$ python -q
>>> import numpy as np
>>> from numpy import linalg as LA
>>> np.set_printoptions(precision=2, suppress=True, linewidth=140)
>>> W0 = np.load("dump.npy")
>>> print(W0)
[[1.   0.2  0.04 0.01 0.   0.   0.   0.   0.   0.   0.   0.  ]
 [0.2  1.   0.2  0.04 0.01 0.   0.   0.   0.   0.   0.   0.  ]
 [0.04 0.2  1.   0.2  0.04 0.01 0.   0.   0.   0.   0.   0.  ]
 [0.01 0.04 0.2  1.   0.2  0.04 0.01 0.   0.   0.   0.   0.  ]
 [0.   0.01 0.04 0.2  1.   0.2  0.04 0.01 0.   0.   0.   0.  ]
 [0.   0.   0.01 0.04 0.2  1.   0.2  0.04 0.01 0.   0.   0.  ]
 [0.   0.   0.   0.01 0.04 0.2  1.   0.2  0.04 0.01 0.   0.  ]
 [0.   0.   0.   0.   0.01 0.04 0.2  1.   0.2  0.04 0.01 0.  ]
 [0.   0.   0.   0.   0.   0.01 0.04 0.2  1.   0.2  0.04 0.01]
 [0.   0.   0.   0.   0.   0.   0.01 0.04 0.2  1.   0.2  0.04]
 [0.   0.   0.   0.   0.   0.   0.   0.01 0.04 0.2  1.   0.2 ]
 [0.   0.   0.   0.   0.   0.   0.   0.   0.01 0.04 0.2  1.  ]]
>>> f, g = W0[3], W0[2]
>>> round(float(f @ f), 2)
1.08
>>> p = (f @ g) / (f @ f) * f
>>> round(LA.norm(f + g) ** 2 + LA.norm(f - g) ** 2, 2)
np.float64(4.33)
>>> np.round(np.outer(f, g), 2) + 0
array([[0.  , 0.  , 0.01, 0.  , 0.  , 0.  , 0.  , 0.  , 0.  , 0.  , 0.  , 0.  ],
       [0.  , 0.01, 0.04, 0.01, 0.  , 0.  , 0.  , 0.  , 0.  , 0.  , 0.  , 0.  ],
       [0.01, 0.04, 0.2 , 0.04, 0.01, 0.  , 0.  , 0.  , 0.  , 0.  , 0.  , 0.  ],
       [0.04, 0.2 , 1.  , 0.2 , 0.04, 0.01, 0.  , 0.  , 0.  , 0.  , 0.  , 0.  ],
       [0.01, 0.04, 0.2 , 0.04, 0.01, 0.  , 0.  , 0.  , 0.  , 0.  , 0.  , 0.  ],
       [0.  , 0.01, 0.04, 0.01, 0.  , 0.  , 0.  , 0.  , 0.  , 0.  , 0.  , 0.  ],
       [0.  , 0.  , 0.01, 0.  , 0.  , 0.  , 0.  , 0.  , 0.  , 0.  , 0.  , 0.  ],
       [0.  , 0.  , 0.  , 0.  , 0.  , 0.  , 0.  , 0.  , 0.  , 0.  , 0.  , 0.  ],
       [0.  , 0.  , 0.  , 0.  , 0.  , 0.  , 0.  , 0.  , 0.  , 0.  , 0.  , 0.  ],
       [0.  , 0.  , 0.  , 0.  , 0.  , 0.  , 0.  , 0.  , 0.  , 0.  , 0.  , 0.  ],
       [0.  , 0.  , 0.  , 0.  , 0.  , 0.  , 0.  , 0.  , 0.  , 0.  , 0.  , 0.  ],
       [0.  , 0.  , 0.  , 0.  , 0.  , 0.  , 0.  , 0.  , 0.  , 0.  , 0.  , 0.  ]])
>>> np.round(g - p, 2) + 0
array([ 0.04,  0.18,  0.92, -0.18, -0.04, -0.01,  0.  ,  0.  ,  0.  ,  0.  ,  0.  ,  0.  ])
>>> evals, vecs = LA.eigh(W0)
>>> x0 = np.array([-2, 3, -2, 0, -2, 3, 3, -2, 2, 2, -1, -3])
>>> np.round(vecs * np.maximum(evals, 0) @ vecs.T, 2) + 0
array([[1.  , 0.2 , 0.04, 0.01, 0.  , 0.  , 0.  , 0.  , 0.  , 0.  , 0.  , 0.  ],
       [0.2 , 1.  , 0.2 , 0.04, 0.01, 0.  , 0.  , 0.  , 0.  , 0.  , 0.  , 0.  ],
       [0.04, 0.2 , 1.  , 0.2 , 0.04, 0.01, 0.  , 0.  , 0.  , 0.  , 0.  , 0.  ],
       [0.01, 0.04, 0.2 , 1.  , 0.2 , 0.04, 0.01, 0.  , 0.  , 0.  , 0.  , 0.  ],
       [0.  , 0.01, 0.04, 0.2 , 1.  , 0.2 , 0.04, 0.01, 0.  , 0.  , 0.  , 0.  ],
       [0.  , 0.  , 0.01, 0.04, 0.2 , 1.  , 0.2 , 0.04, 0.01, 0.  , 0.  , 0.  ],
       [0.  , 0.  , 0.  , 0.01, 0.04, 0.2 , 1.  , 0.2 , 0.04, 0.01, 0.  , 0.  ],
       [0.  , 0.  , 0.  , 0.  , 0.01, 0.04, 0.2 , 1.  , 0.2 , 0.04, 0.01, 0.  ],
       [0.  , 0.  , 0.  , 0.  , 0.  , 0.01, 0.04, 0.2 , 1.  , 0.2 , 0.04, 0.01],
       [0.  , 0.  , 0.  , 0.  , 0.  , 0.  , 0.01, 0.04, 0.2 , 1.  , 0.2 , 0.04],
       [0.  , 0.  , 0.  , 0.  , 0.  , 0.  , 0.  , 0.01, 0.04, 0.2 , 1.  , 0.2 ],
       [0.  , 0.  , 0.  , 0.  , 0.  , 0.  , 0.  , 0.  , 0.01, 0.04, 0.2 , 1.  ]])
>>> x0 @ W0 @ x0
np.float64(54.6)
>>> f = np.array([1, -2, 1])
>>> np.cross(W0[8, :3], W0[4, :3])
array([0., 0., 0.])
>>> np.array([np.convolve(row, f, "same") for row in W0])
array([[-1.8 ,  0.64,  0.13,  0.02,  0.01,  0.  ,  0.  ,  0.  ,  0.  ,  0.  ,  0.  ,  0.  ],
       [ 0.6 , -1.6 ,  0.64,  0.13,  0.02,  0.01,  0.  ,  0.  ,  0.  ,  0.  ,  0.  ,  0.  ],
       [ 0.12,  0.64, -1.6 ,  0.64,  0.13,  0.02,  0.01,  0.  ,  0.  ,  0.  ,  0.  ,  0.  ],
       [ 0.02,  0.13,  0.64, -1.6 ,  0.64,  0.13,  0.02,  0.01,  0.  ,  0.  ,  0.  ,  0.  ],
       [ 0.01,  0.02,  0.13,  0.64, -1.6 ,  0.64,  0.13,  0.02,  0.01,  0.  ,  0.  ,  0.  ],
       [ 0.  ,  0.01,  0.02,  0.13,  0.64, -1.6 ,  0.64,  0.13,  0.02,  0.01,  0.  ,  0.  ],
       [ 0.  ,  0.  ,  0.01,  0.02,  0.13,  0.64, -1.6 ,  0.64,  0.13,  0.02,  0.01,  0.  ],
       [ 0.  ,  0.  ,  0.  ,  0.01,  0.02,  0.13,  0.64, -1.6 ,  0.64,  0.13,  0.02,  0.01],
       [ 0.  ,  0.  ,  0.  ,  0.  ,  0.01,  0.02,  0.13,  0.64, -1.6 ,  0.64,  0.13,  0.02],
       [ 0.  ,  0.  ,  0.  ,  0.  ,  0.  ,  0.01,  0.02,  0.13,  0.64, -1.6 ,  0.64,  0.12],
       [ 0.  ,  0.  ,  0.  ,  0.  ,  0.  ,  0.  ,  0.01,  0.02,  0.13,  0.64, -1.6 ,  0.6 ],
       [ 0.  ,  0.  ,  0.  ,  0.  ,  0.  ,  0.  ,  0.  ,  0.01,  0.02,  0.13,  0.64, -1.8 ]])
>>> C2 = W0.T @ W0
>>> LA.svd(W0, compute_uv=False) ** 2
array([2.18, 1.98, 1.71, 1.42, 1.16, 0.95, 0.79, 0.68, 0.59, 0.52, 0.47, 0.45])
>>> LA.matrix_rank(C2)
np.int64(12)
>>> np.allclose(C2, C2.T)
True
>>> round(np.trace(C2), 2), round(float((W0 ** 2).sum()), 2)
(np.float64(12.91), 12.91)
>>> print((W0 @ W0.T).shape)
(12, 12)
